$ ipython --no-banner

In [1]: import numpy as np

In [2]: np.set_printoptions(precision=4, suppress=True, linewidth=100)

In [3]: W2 = 10 * np.array([[1.7, 1.1, -0.1], [0.4, -0.7, -0.9], [-0.7, 0.1, -2.3]])

In [4]: rng = np.random.default_rng(91)

In [5]: idx = rng.integers(0, 3, 10)

In [6]: arr = W2[idx] + rng.normal(size=(10, 3))

In [7]: arr
Out[7]: 
array([[ -7.2156,   0.6957, -23.2415],
       [ 16.3791,  10.4077,  -0.3409],
       [  4.7402,  -6.9212,  -7.5911],
       [ -7.8337,   1.5984, -22.1277],
       [ 18.8483,  11.5129,  -1.148 ],
       [ -6.3238,   1.073 , -22.4638],
       [ -5.9738,   1.2511, -22.9956],
       [ 17.4808,  11.4303,  -1.4597],
       [  3.2458,  -5.71  ,  -8.1851],
       [ -6.454 ,   1.5968, -21.4721]])

In [8]: np.round(np.abs(arr).max(), 4)
Out[8]: np.float64(23.2415)

In [9]: np.linalg.svd(arr, compute_uv=False)
Out[9]: array([53.8582, 35.3359, 12.5034])

In [10]: np.linalg.matrix_rank(arr)
Out[10]: np.int64(3)

In [11]: arr.sum(axis=0)
Out[11]: array([  26.8933,   26.9346, -131.0256])

In [12]: np.unravel_index(np.abs(arr).argmax(), arr.shape)
Out[12]: (np.int64(0), np.int64(2))

In [13]: arr.sum(axis=1)
Out[13]: 
array([-29.7614,  26.4458,  -9.7721, -28.3631,  29.2132, -27.7145, -27.7183,  27.4513, -10.6493,
       -26.3292])

In [14]: B = np.c_[arr[:, :2] @ np.array([[-2, 2], [-3, 1]]), np.array([2, 2, 0, 8, 8, 4, 9, 1, 0, 8])]

In [15]: B
Out[15]: 
array([[ 12.344 , -13.7355,   2.    ],
       [-63.9812,  43.1658,   2.    ],
       [ 11.2832,   2.5592,   0.    ],
       [ 10.8724, -14.0691,   8.    ],
       [-72.2355,  49.2096,   8.    ],
       [  9.4285, -11.5745,   4.    ],
       [  8.1944, -10.6965,   9.    ],
       [-69.2523,  46.3918,   1.    ],
       [ 10.6385,   0.7816,   0.    ],
       [  8.1176, -11.3112,   8.    ]])

In [16]: np.linalg.norm(np.linalg.qr(arr)[0].T @ B, axis=0) ** 2 / ((B ** 2).sum(axis=0) + 1e-12)
Out[16]: array([1.    , 1.    , 0.7853])

In [17]: print(np.linalg.matrix_rank(np.c_[arr, B]))
4

In [18]: idx = B[:, 2] > np.median(B[:, 2])

In [19]: r0 = B[idx].mean(axis=0) - B[~idx].mean(axis=0)

In [20]: r0
Out[20]: array([ 12.669 , -15.5209,   6.4   ])

In [21]: (((B - B.mean(axis=0)) @ r0 > 0) == idx).mean()
Out[21]: np.float64(0.6)

In [22]: ((B - B.mean(axis=0)) @ r0 > 0).astype(int)
Out[22]: array([1, 0, 1, 1, 0, 1, 1, 0, 1, 1])

In [23]: idx.astype(int)
Out[23]: array([0, 0, 0, 1, 1, 1, 1, 0, 0, 1])

In [24]: P = arr @ np.linalg.solve(arr.T @ arr, arr.T)

In [25]: np.allclose(P @ P, P)
Out[25]: True

In [26]: np.round(np.linalg.eigvalsh(P), 4) + 0
Out[26]: array([0., 0., 0., 0., 0., 0., 0., 1., 1., 1.])

In [27]: np.round(np.trace(P), 4)
Out[27]: np.float64(3.0)

In [28]: P @ arr[:, 0]
Out[28]: array([-7.2156, 16.3791,  4.7402, -7.8337, 18.8483, -6.3238, -5.9738, 17.4808,  3.2458, -6.454 ])

In [29]: vec = np.array([3, -5, 0])

In [30]: target = arr @ vec

In [31]: target
Out[31]: 
array([-25.1254,  -2.9011,  48.8269, -31.4931,  -1.0196, -24.3363, -24.1767,  -4.7089,  38.2874,
       -27.3462])

In [32]: print(np.round(np.linalg.lstsq(arr, target)[0], 4) + 0)
[ 3. -5.  0.]

In [33]: target = target + 0.3 * rng.normal(size=10)

In [34]: target
Out[34]: 
array([-24.9795,  -2.9752,  49.1409, -31.2699,  -0.5881, -23.89  , -24.225 ,  -4.8999,  37.8963,
       -27.0227])

In [35]: coef, *_ = np.linalg.lstsq(arr, target)

In [36]: [round(float(np.linalg.norm(np.linalg.solve(arr.T @ arr + lam * np.eye(3), arr.T @ target))), 2) for lam in (0, 1, 10, 100)]
Out[36]: [5.82, 5.79, 5.48, 3.61]

In [37]: X = np.load("w.npy")

In [38]: X
Out[38]: 
array([[ 0.2217,  0.098 , -0.2456,  0.2279, -0.0861, -0.208 ],
       [ 0.098 ,  0.1121, -0.1213, -0.0974, -0.1005, -0.2359],
       [-0.2456, -0.1213,  0.2744, -0.2159,  0.1069,  0.257 ],
       [ 0.2279, -0.0974, -0.2159,  0.8054,  0.0914,  0.2008],
       [-0.0861, -0.1005,  0.1069,  0.0914,  0.0901,  0.2114],
       [-0.208 , -0.2359,  0.257 ,  0.2008,  0.2114,  0.4963]])

In [39]: # symmetric, so the eigenvalues are real

In [40]: round(float(np.linalg.norm(X, 2) / np.linalg.norm(X)), 4)
Out[40]: 0.7071

In [41]: np.argsort(-np.linalg.norm(X, axis=0).round(6), kind="stable")[:3]
Out[41]: array([3, 5, 2])

In [42]: np.linalg.matrix_rank(X, rtol=0.1)
Out[42]: np.int64(2)

In [43]: np.linalg.cond(X) > 100
Out[43]: np.True_

In [44]: [round(float(x), 4) for x in np.linalg.svd(X, compute_uv=False)[:3]]
Out[44]: [1.0, 1.0, 0.0]
